$ python -q
>>> import numpy as np
>>> import numpy.linalg as la
>>> np.set_printoptions(suppress=True, linewidth=140)
>>> J = np.array([[0, 1, 0, 1, 0, 1],
...     [1, 0, 0, 0, 0, 0],
...     [0, 0, 0, 1, 0, 0],
...     [1, 0, 1, 0, 1, 1],
...     [0, 0, 0, 1, 0, 0],
...     [1, 0, 0, 1, 0, 0]])
>>> np.allclose(J @ J.T, J.T @ J)
True
>>> np.round(np.abs(la.eigvals(J)).max(), 2)
np.float64(2.45)
>>> np.round(np.sort(np.abs(la.eigvals(J))), 2) + 0
array([0.  , 0.  , 0.8 , 1.37, 1.87, 2.45])
>>> J @ J
array([[3, 0, 1, 1, 1, 1],
       [0, 1, 0, 1, 0, 1],
       [1, 0, 1, 0, 1, 1],
       [1, 1, 0, 4, 0, 1],
       [1, 0, 1, 0, 1, 1],
       [1, 1, 1, 1, 1, 2]])
>>> np.allclose(J, J.T)
True
>>> (J + J.T) / 2
array([[0., 1., 0., 1., 0., 1.],
       [1., 0., 0., 0., 0., 0.],
       [0., 0., 0., 1., 0., 0.],
       [1., 0., 1., 0., 1., 1.],
       [0., 0., 0., 1., 0., 0.],
       [1., 0., 0., 1., 0., 0.]])
>>> vec = np.array([5, 7, 3, 0, -1, -5])
>>> la.norm(J @ vec) <= la.norm(J, 2) * la.norm(vec) + 1e-9
np.True_
>>> J @ vec
array([2, 5, 0, 2, 0, 5])
>>> (J * vec).sum(axis=1)
array([2, 5, 0, 2, 0, 5])
>>> np.einsum("ij,j->i", J, vec)
array([2, 5, 0, 2, 0, 5])
>>> J @ np.eye(6)[2]
array([0., 0., 0., 1., 0., 0.])
>>> u = np.array([-5, -1, -2, -3, 0]) + 0.5
>>> W0 = np.outer(u, u) / (u @ u)
>>> W0.round(2)
array([[ 0.69,  0.08,  0.23,  0.38, -0.08],
       [ 0.08,  0.01,  0.03,  0.04, -0.01],
       [ 0.23,  0.03,  0.08,  0.13, -0.03],
       [ 0.38,  0.04,  0.13,  0.21, -0.04],
       [-0.08, -0.01, -0.03, -0.04,  0.01]])
>>> la.cond(W0) > 100
np.True_
>>> rank = la.matrix_rank(W0)
>>> rank
np.int64(1)
>>> null = la.svd(W0)[2][rank:].T
>>> np.allclose(W0 @ null, 0)
True
>>> [int(la.matrix_rank(W0[:, :j + 1])) for j in range(5)]
[1, 1, 1, 1, 1]
>>> null.shape
(5, 4)
>>> np.round(la.matrix_power(W0, 4), 2)
array([[ 0.69,  0.08,  0.23,  0.38, -0.08],
       [ 0.08,  0.01,  0.03,  0.04, -0.01],
       [ 0.23,  0.03,  0.08,  0.13, -0.03],
       [ 0.38,  0.04,  0.13,  0.21, -0.04],
       [-0.08, -0.01, -0.03, -0.04,  0.01]])
>>> np.round((W0 + W0.T) / 2, 2)
array([[ 0.69,  0.08,  0.23,  0.38, -0.08],
       [ 0.08,  0.01,  0.03,  0.04, -0.01],
       [ 0.23,  0.03,  0.08,  0.13, -0.03],
       [ 0.38,  0.04,  0.13,  0.21, -0.04],
       [-0.08, -0.01, -0.03, -0.04,  0.01]])
>>> round(np.abs(la.eigvals(W0)).max(), 2)
np.float64(1.0)
>>> round(np.trace(W0), 2)
np.float64(1.0)
>>> np.round(W0 @ W0, 2)
array([[ 0.69,  0.08,  0.23,  0.38, -0.08],
       [ 0.08,  0.01,  0.03,  0.04, -0.01],
       [ 0.23,  0.03,  0.08,  0.13, -0.03],
       [ 0.38,  0.04,  0.13,  0.21, -0.04],
       [-0.08, -0.01, -0.03, -0.04,  0.01]])
>>> np.allclose(W0, W0.T)
True
>>> left, s, vt = la.svd(W0)
>>> vecs = vt[:(s > 1e-8).sum()]
>>> rng = np.random.default_rng(740)
>>> vec = W0[1] + 5 * W0[4] + rng.integers(2) * np.eye(5)[1]
>>> vec.round(2)
array([-0.31, -0.03, -0.1 , -0.17,  0.03])
>>> np.round(la.norm(vec - vecs.T @ vecs @ vec), 2)
np.float64(0.0)
>>> la.matrix_rank(np.vstack([W0, vec]))
np.int64(1)
>>> np.round(vecs.T @ vecs, 2)
array([[ 0.69,  0.08,  0.23,  0.38, -0.08],
       [ 0.08,  0.01,  0.03,  0.04, -0.01],
       [ 0.23,  0.03,  0.08,  0.13, -0.03],
       [ 0.38,  0.04,  0.13,  0.21, -0.04],
       [-0.08, -0.01, -0.03, -0.04,  0.01]])
>>> np.allclose(vecs.T @ vecs @ vec, vec)
True
>>> np.round(np.diag(vecs.T @ vecs), 2)
array([0.69, 0.01, 0.08, 0.21, 0.01])
>>> np.unique(W0.round(6), axis=0).shape
(5, 5)
>>> np.abs(np.diag(la.qr(W0)[1])) > 1e-9
array([ True, False, False, False, False])
>>> la.lstsq(W0[:-1].T, W0[-1])[2]
np.int32(1)
>>> E = np.array([[-1.9, -6.0, -0.6, 0.5, 1.4, 0.1],
...     [-0.3, -5.5, 1.7, 1.1, -0.6, 1.1],
...     [1.8, 1.5, -1.8, -0.1, -1.4, -0.2],
...     [0.1, 7.0, 1.3, 1.9, -0.8, 0.8],
...     [-1.0, 5.0, -2.2, -1.0, -1.6, -1.1]])
>>> out = E / la.norm(E, axis=1, keepdims=True)
>>> gram = out @ out.T
>>> np.argwhere(np.triu(np.abs(gram) > 0.95, 1))
array([], shape=(0, 2), dtype=int64)
>>> gram[2].round(2)
array([-0.63, -0.58,  1.  ,  0.37,  0.62])
>>> (gram - 2 * np.eye(5)).round(6).argmax(axis=1)
array([1, 0, 4, 4, 3])
>>> round(float(np.degrees(np.arccos(np.clip(gram[2, 1], -1, 1)))), 2)
125.21
>>> np.round(la.norm(out, axis=1), 2)
array([1., 1., 1., 1., 1.])
>>> gram.round(2)
array([[ 1.  ,  0.83, -0.63, -0.89, -0.76],
       [ 0.83,  1.  , -0.58, -0.73, -0.9 ],
       [-0.63, -0.58,  1.  ,  0.37,  0.62],
       [-0.89, -0.73,  0.37,  1.  ,  0.69],
       [-0.76, -0.9 ,  0.62,  0.69,  1.  ]])
>>> q = gram.astype(float).copy()
>>> for j in range(5):
...     q[:, j] -= q[:, :j] @ (q[:, :j].T @ q[:, j])
...     q[:, j] /= la.norm(q[:, j])
... 
>>> np.round(q.T @ q, 2) + 0
array([[1., 0., 0., 0., 0.],
       [0., 1., 0., 0., 0.],
       [0., 0., 1., 0., 0.],
       [0., 0., 0., 1., 0.],
       [0., 0., 0., 0., 1.]])
>>> u = np.array([2, -1])
>>> np.round(np.cross(E[0, :3], E[2, :3]), 2)
array([11.7 , -4.5 ,  7.95])
>>> np.round(np.correlate(E[0], E[2], "full"), 2)
array([  0.38,   3.86,   8.71,   4.76,   7.03, -13.37, -12.88,  -2.86,   2.82,   2.67,   0.18])
>>> round(float(la.norm(E[0], 1)), 2), np.round(la.norm(E[0], np.inf), 2)
(10.5, np.float64(6.0))
>>> np.round(la.norm(E, axis=1), 2)
array([6.5 , 6.  , 3.28, 7.46, 5.97])
>>> np.round(la.norm(E) ** 2 / la.norm(E, 2) ** 2, 2)
np.float64(1.22)
>>> E[0] @ E[1]
np.float64(32.37)
>>> left, s, vt = la.svd(E, full_matrices=False)
>>> np.abs(left[:, 0]).round(6).argmax()
np.int64(3)
>>> np.round(left.T @ E @ vt.T, 2) + 0
array([[12.16,  0.  ,  0.  ,  0.  ,  0.  ],
       [ 0.  ,  4.33,  0.  ,  0.  ,  0.  ],
       [ 0.  ,  0.  ,  2.81,  0.  ,  0.  ],
       [ 0.  ,  0.  ,  0.  ,  1.97,  0.  ],
       [ 0.  ,  0.  ,  0.  ,  0.  ,  1.31]])
>>> left.shape, s.shape, vt.shape
((5, 5), (5,), (5, 6))
>>> np.round(np.abs(vt[0]), 2)
array([0.08, 0.98, 0.08, 0.01, 0.15, 0.05])
>>> np.round(left.T @ left, 2) + 0
array([[1., 0., 0., 0., 0.],
       [0., 1., 0., 0., 0.],
       [0., 0., 1., 0., 0.],
       [0., 0., 0., 1., 0.],
       [0., 0., 0., 0., 1.]])
>>> M = np.load("mat.npy")
>>> M
array([[-12,  -6,   0],
       [-16,  -8,   0],
       [ 10,   5,   0]])
>>> left, s, vt = la.svd(M)
>>> vecs = vt[:(s > 1e-8).sum()]
>>> vec = M[2] + -2 * M[1] + rng.integers(2) * np.eye(3)[2]
>>> vec
array([42., 21.,  0.])
>>> np.round(np.diag(vecs.T @ vecs), 2)
array([0.8, 0.2, 0. ])
>>> rank = la.matrix_rank(M)
>>> rank
np.int64(1)
>>> null = la.svd(M)[2][rank:].T
>>> null.shape
(3, 2)
>>> la.matrix_rank(M.T @ M), la.matrix_rank(M @ M.T)
(np.int64(1), np.int64(1))
>>> [int(la.matrix_rank(M[:, :j + 1])) for j in range(3)]
[1, 1, 1]
>>> np.round(M @ null, 2) + 0
array([[0., 0.],
       [0., 0.],
       [0., 0.]])
>>> [int(la.matrix_rank(np.delete(M, i, axis=0))) for i in range(3)]
[1, 1, 1]
>>> [int(la.matrix_rank(M[:i])) for i in range(1, len(M) + 1)]
[1, 1, 1]
>>> np.allclose(M @ null, 0)
True
>>> np.round(null @ null.T, 2)
array([[ 0.2, -0.4,  0. ],
       [-0.4,  0.8,  0. ],
       [ 0. ,  0. ,  1. ]])
>>> T = np.stack([M, 5 * M, M[::-1]])
>>> la.matrix_rank(T.reshape(3, -1))
np.int64(2)
>>> m1 = np.array([[-3, -1, -2, 8, 8],
...     [8, -3, -1, -2, 8],
...     [8, 8, -3, -1, -2],
...     [-2, 8, 8, -3, -1],
...     [-1, -2, 8, 8, -3]])
>>> vec = np.array([4, -5, 4, -5, 3])
>>> h = np.maximum(m1 @ vec, 0)
>>> np.flatnonzero(h > 1e-9)
array([1])
>>> m1 * (h > 1e-9)[:, None]
array([[ 0,  0,  0,  0,  0],
       [ 8, -3, -1, -2,  8],
       [ 0,  0,  0,  0,  0],
       [ 0,  0,  0,  0,  0],
       [ 0,  0,  0,  0,  0]])
>>> np.maximum(m1 @ (3 * vec), 0)
array([  0, 231,   0,   0,   0])
>>> np.einsum("ii->", m1)
np.int64(-15)
>>> u, r1 = E[4], E[0]
>>> u @ u
np.float64(35.61)
>>> round(u @ r1, 2)
np.float64(-29.63)
>>> p = (u @ r1) / (u @ u) * u
>>> la.matrix_rank(np.outer(u, r1))
np.int64(1)
>>> np.round(la.norm(u + r1) ** 2 + la.norm(u - r1) ** 2, 2)
np.float64(155.6)
>>> np.round((r1 - p) @ u, 2)
np.float64(0.0)
>>> p.round(2)
array([ 0.83, -4.16,  1.83,  0.83,  1.33,  0.92])
>>> K = np.load("test0.npy")
>>> K
array([[ 0., -4.],
       [-4.,  0.]])
>>> np.round(la.svd(K, compute_uv=False), 2)
array([4., 4.])
>>> K @ K.T
array([[16.,  0.],
       [ 0., 16.]])
>>> K.T @ K
array([[16.,  0.],
       [ 0., 16.]])
>>> [round(float(la.det(K[:i, :i])), 2) + 0 for i in range(1, 3)]
[0.0, -16.0]
>>> round(la.eigvalsh(K).min(), 2)
np.float64(-4.0)
>>> np.all(la.eigvalsh(K) > 0)
np.False_
>>> vec = np.array([-8, 1, 7, -3, -9])
>>> np.round(W0 @ W0 @ vec, 2)
array([-4.31, -0.48, -1.44, -2.39,  0.48])
>>> np.round(la.eigvalsh(2 * W0 - np.eye(5)), 2)
array([-1., -1., -1., -1.,  1.])
>>> np.round(W0 @ vec, 2)
array([-4.31, -0.48, -1.44, -2.39,  0.48])
